$ python3 -q
>>> import numpy as np
>>> from numpy import linalg as LA
>>> np.set_printoptions(precision=2, suppress=True, linewidth=160, floatmode="fixed")
>>> E = np.load("sample2.npy")
>>> E
array([[40.42, 59.30, 61.04, 69.35, 50.84,  9.06, 50.40, 19.94],
       [39.72, 61.04, 58.69, 68.57, 49.49, 10.72, 50.90, 18.46],
       [41.84, 61.52, 58.72, 69.41, 50.59, 11.83, 49.03, 20.08],
       [41.28, 60.84, 59.15, 69.26, 50.68,  9.73, 49.53, 19.76],
       [41.44, 59.09, 61.29, 70.56, 48.73, 10.18, 49.07, 20.73],
       [40.37, 59.18, 59.61, 69.66, 50.50,  9.17, 50.36, 18.98],
       [39.78, 58.84, 60.02, 70.77, 49.37, 11.29, 49.80, 18.94],
       [39.62, 58.62, 60.60, 69.55, 48.90,  9.62, 49.34, 19.33],
       [40.54, 59.10, 59.53, 70.49, 51.79,  8.91, 50.32, 21.18],
       [39.42, 60.35, 60.04, 69.06, 48.68,  8.86, 50.50, 18.85],
       [40.95, 61.98, 60.04, 69.54, 49.64, 11.02, 51.65, 20.16],
       [40.99, 61.19, 59.94, 68.75, 51.64,  8.96, 50.34, 21.35],
       [40.20, 61.33, 59.95, 71.10, 50.63,  8.80, 49.62, 18.63],
       [39.18, 58.66, 59.26, 70.98, 48.75,  9.47, 49.14, 20.34]])
>>> np.abs(LA.svd(E)[2][-1])
array([0.68, 0.22, 0.37, 0.15, 0.30, 0.29, 0.36, 0.15])
>>> LA.cond(E) > 100
np.True_
>>> round(LA.norm(E, 2) / LA.norm(E), 2)
np.float64(1.0)
>>> print(np.argsort(-LA.norm(E, axis=0).round(6), kind="stable")[:3])
[3 1 2]
>>> M = np.load("case0.npy")
>>> print(M)
[[ 0.00  2.00  9.00  0.00  4.00]
 [ 0.00 -1.00  7.00 -6.00  5.00]
 [ 0.00  0.00 -3.00 -2.00  0.00]
 [ 0.00  0.00  3.00  3.00  1.00]
 [ 0.00  0.00  3.00 -1.00  3.00]]
>>> # rank 4
>>> np.argsort(-LA.norm(M, axis=0).round(6), kind="stable")[:3]
array([2, 4, 3])
>>> np.unravel_index(np.abs(M).argmax(), M.shape)
(np.int64(0), np.int64(2))
>>> M.shape
(5, 5)
>>> print(M.mean(axis=0))
[ 0.00  0.20  3.80 -1.20  2.60]
>>> print(M.sum(axis=1))
[15.00  5.00 -5.00  7.00  5.00]
>>> np.count_nonzero(M)
np.int64(15)
>>> U, sig, Vt = LA.svd(M)
>>> sig
array([14.60,  6.73,  1.63,  1.39,  0.00])
>>> np.argmax(sig[:-1] / (sig[1:] + 1e-6)) + 1
np.int64(4)
>>> M2 = U[:, :4] @ np.diag(sig[:4]) @ Vt[:4]
>>> LA.matrix_rank(M, rtol=0.05)
np.int64(4)
>>> np.round(LA.norm(M - M2, 2), 2), sig[4]
(np.float64(0.0), np.float64(0.0))
>>> hat = np.triu(np.array([[1, 0, 8, -4, -8],
...     [9, -4, 6, 3, -1],
...     [3, 2, 5, -3, 0],
...     [-3, 6, 6, -8, 6],
...     [-3, -8, 8, 2, 4]]), 1) + np.eye(5)
>>> M2 = hat @ M @ LA.inv(hat)
>>> M2
array([[   0.00,    2.00,  -63.00, -215.00, 1268.00],
       [   0.00,   -1.00,    1.00,   -2.00,   16.00],
       [   0.00,    0.00,  -12.00,  -47.00,  279.00],
       [   0.00,    0.00,   21.00,   60.00, -341.00],
       [   0.00,    0.00,    3.00,    8.00,  -45.00]])
>>> print(np.poly(M2))
[ 1.00 -2.00 -5.00 16.00 18.00  0.00]
>>> mat = np.load("dump.npy")
>>> print(mat)
[[ 0  0 -1]
 [ 0  0  0]
 [ 1  0  0]]
>>> # looks like rank 2
>>> print(round(float(np.trace(LA.pinv(mat) @ mat)), 2))
2.0
>>> print(LA.lstsq(mat[:-1].T, mat[-1])[2])
1
>>> mat @ LA.pinv(mat) @ mat
array([[ 0.00,  0.00, -1.00],
       [ 0.00,  0.00,  0.00],
       [ 1.00,  0.00,  0.00]])
>>> U, sig, Vt = LA.svd(mat)
>>> evecs = Vt[:(sig > 1e-8).sum()]
>>> rng = np.random.default_rng(61)
>>> vec = mat[2] + 5 * mat[1] + rng.integers(2) * np.eye(3)[1]
>>> vec
array([1.00, 0.00, 0.00])
>>> round(float(LA.norm(vec - evecs.T @ evecs @ vec)), 2)
0.0
>>> np.diag(evecs.T @ evecs)
array([1.00, 0.00, 1.00])
>>> [round(float(x), 2) for x in LA.svd(mat, compute_uv=False)[:3]]
[1.0, 1.0, 0.0]
>>> arr = np.load("w.npy")
>>> arr
array([[  0.00,   4.00,   3.00,   4.00,  -4.00,  -5.00],
       [  4.00,  15.00,  12.00,  16.00, -16.00, -20.00],
       [  3.00,  12.00,   8.00,  12.00, -12.00, -15.00],
       [  4.00,  16.00,  12.00,  15.00, -16.00, -20.00],
       [ -4.00, -16.00, -12.00, -16.00,  15.00,  20.00],
       [ -5.00, -20.00, -15.00, -20.00,  20.00,  24.00]])
>>> # symmetric
>>> vec = np.array([3, -1, -2, -1, 3, -1])
>>> target = arr @ vec
>>> target
array([-21.00, -71.00, -52.00, -71.00,  69.00,  91.00])
>>> print(LA.solve(arr, -3 * target))
[-9.00  3.00  6.00  3.00 -9.00  3.00]
>>> C2 = arr.T @ arr
>>> print(LA.eigvalsh(C2)[::-1])
[6724.00    1.00    1.00    1.00    1.00    1.00]
>>> np.diag(C2)
array([  82.00, 1297.00,  730.00, 1297.00, 1297.00, 2026.00])
>>> (arr @ arr.T).shape
(6, 6)
>>> print(np.allclose(C2, C2.T))
True
>>> np.trace(C2), (arr ** 2).sum()
(np.float64(6729.0), np.float64(6729.0))
>>> C2
array([[   82.00,   324.00,   243.00,   324.00,  -324.00,  -405.00],
       [  324.00,  1297.00,   972.00,  1296.00, -1296.00, -1620.00],
       [  243.00,   972.00,   730.00,   972.00,  -972.00, -1215.00],
       [  324.00,  1296.00,   972.00,  1297.00, -1296.00, -1620.00],
       [ -324.00, -1296.00,  -972.00, -1296.00,  1297.00,  1620.00],
       [ -405.00, -1620.00, -1215.00, -1620.00,  1620.00,  2026.00]])
>>> LA.matrix_rank(C2)
np.int64(6)
>>> LA.svd(arr, compute_uv=False) ** 2
array([6724.00,    1.00,    1.00,    1.00,    1.00,    1.00])
>>> LA.matrix_power(arr, 2)
array([[   82.00,   324.00,   243.00,   324.00,  -324.00,  -405.00],
       [  324.00,  1297.00,   972.00,  1296.00, -1296.00, -1620.00],
       [  243.00,   972.00,   730.00,   972.00,  -972.00, -1215.00],
       [  324.00,  1296.00,   972.00,  1297.00, -1296.00, -1620.00],
       [ -324.00, -1296.00,  -972.00, -1296.00,  1297.00,  1620.00],
       [ -405.00, -1620.00, -1215.00, -1620.00,  1620.00,  2026.00]])
>>> arr @ arr
array([[   82.00,   324.00,   243.00,   324.00,  -324.00,  -405.00],
       [  324.00,  1297.00,   972.00,  1296.00, -1296.00, -1620.00],
       [  243.00,   972.00,   730.00,   972.00,  -972.00, -1215.00],
       [  324.00,  1296.00,   972.00,  1297.00, -1296.00, -1620.00],
       [ -324.00, -1296.00,  -972.00, -1296.00,  1297.00,  1620.00],
       [ -405.00, -1620.00, -1215.00, -1620.00,  1620.00,  2026.00]])
>>> (arr + arr.T) / 2
array([[  0.00,   4.00,   3.00,   4.00,  -4.00,  -5.00],
       [  4.00,  15.00,  12.00,  16.00, -16.00, -20.00],
       [  3.00,  12.00,   8.00,  12.00, -12.00, -15.00],
       [  4.00,  16.00,  12.00,  15.00, -16.00, -20.00],
       [ -4.00, -16.00, -12.00, -16.00,  15.00,  20.00],
       [ -5.00, -20.00, -15.00, -20.00,  20.00,  24.00]])
>>> round(np.abs(LA.eigvals(arr)).max(), 2)
np.float64(82.0)
>>> np.allclose(arr @ arr.T, arr.T @ arr)
True
>>> vec = np.array([3, -1, 2, -3, -2, -1])
>>> arr @ np.ones(6)
array([  2.00,  11.00,   8.00,  11.00, -13.00, -16.00])
>>> (arr @ vec).argmax()
np.int64(3)
>>> (arr * vec).sum(axis=1)
array([  3.00,  25.00,  16.00,  27.00, -22.00, -29.00])
>>> arr @ (2 * vec)
array([  6.00,  50.00,  32.00,  54.00, -44.00, -58.00])
>>> arr * vec
array([[  0.00,  -4.00,   6.00, -12.00,   8.00,   5.00],
       [ 12.00, -15.00,  24.00, -48.00,  32.00,  20.00],
       [  9.00, -12.00,  16.00, -36.00,  24.00,  15.00],
       [ 12.00, -16.00,  24.00, -45.00,  32.00,  20.00],
       [-12.00,  16.00, -24.00,  48.00, -30.00, -20.00],
       [-15.00,  20.00, -30.00,  60.00, -40.00, -24.00]])
>>> M2 = np.array([[3, 1, 1, 0],
...     [0, 2, 0, 2],
...     [3, 3, 0, 3],
...     [2, 3, 3, 3],
...     [0, 2, 2, 0],
...     [3, 3, 2, 3]])
>>> basis = np.array([[1, -2, 0, -2, 3, 0, -3],
...     [2, 1, 2, 0, -1, 2, 3],
...     [-2, 3, -1, 3, 2, -3, 0],
...     [-2, 2, -1, -2, 0, 3, -2]])
>>> data = M2 @ basis + 0.3 * rng.normal(size=(6, 7))
>>> data
array([[  3.11,  -2.17,   0.68,  -2.68,   9.66,  -1.53,  -5.80],
       [  0.25,   5.72,   1.83,  -3.17,  -2.31,   9.85,   2.35],
       [  3.22,   3.48,   3.25, -12.12,   6.04,  14.83,  -5.76],
       [ -3.85,  13.63,   0.15,  -1.25,   9.02,   5.89,  -2.92],
       [ -0.78,   8.13,   1.57,   6.35,   1.65,  -2.16,   5.79],
       [ -0.92,   9.32,   1.06,  -6.01,  10.05,   8.97,  -5.98]])
>>> f = np.array([2, 3])
>>> np.cross(data[1, :3], data[5, :3])
array([-10.97,  -1.96,   7.63])
>>> np.polyval(f, data[1])
array([ 3.50, 14.43,  6.66, -3.33, -1.61, 22.70,  7.71])
>>> np.correlate(data[1], data[5], "full")
array([  -1.51,  -31.93,   42.84,   91.28,  -30.27, -113.98,  125.06,  142.34,  -69.15,  -22.22,   96.40,   12.84,   -2.17])
>>> M2 = data + rng.integers(-2, 3, (6, 4)) @ rng.integers(-2, 3, (4, 7))
>>> M2
array([[ -1.89,  -1.17,  -3.32,   2.32,   9.66,  -3.53,  -9.80],
       [  1.25,   6.72,   5.83,  -0.17,   3.69,  13.85,   0.35],
       [  5.22,   0.48,  10.25, -18.12,  10.04,  20.83,  -4.76],
       [ -8.85,  13.63,   2.15,  -0.25,  14.02,   8.89,  -7.92],
       [ -4.78,   6.13,  -2.43,  17.35,   3.65,  -1.16,   0.79],
       [ -0.92,  12.32,  -3.94,   4.99,  10.05,   5.97,  -7.98]])
>>> np.round(LA.svd(M2 - data, compute_uv=False), 2) + 0
array([21.98, 14.45,  7.37,  4.33,  0.00,  0.00])
>>> M2 - data
array([[-5.00,  1.00, -4.00,  5.00,  0.00, -2.00, -4.00],
       [ 1.00,  1.00,  4.00,  3.00,  6.00,  4.00, -2.00],
       [ 2.00, -3.00,  7.00, -6.00,  4.00,  6.00,  1.00],
       [-5.00,  0.00,  2.00,  1.00,  5.00,  3.00, -5.00],
       [-4.00, -2.00, -4.00, 11.00,  2.00,  1.00, -5.00],
       [ 0.00,  3.00, -5.00, 11.00,  0.00, -3.00, -2.00]])
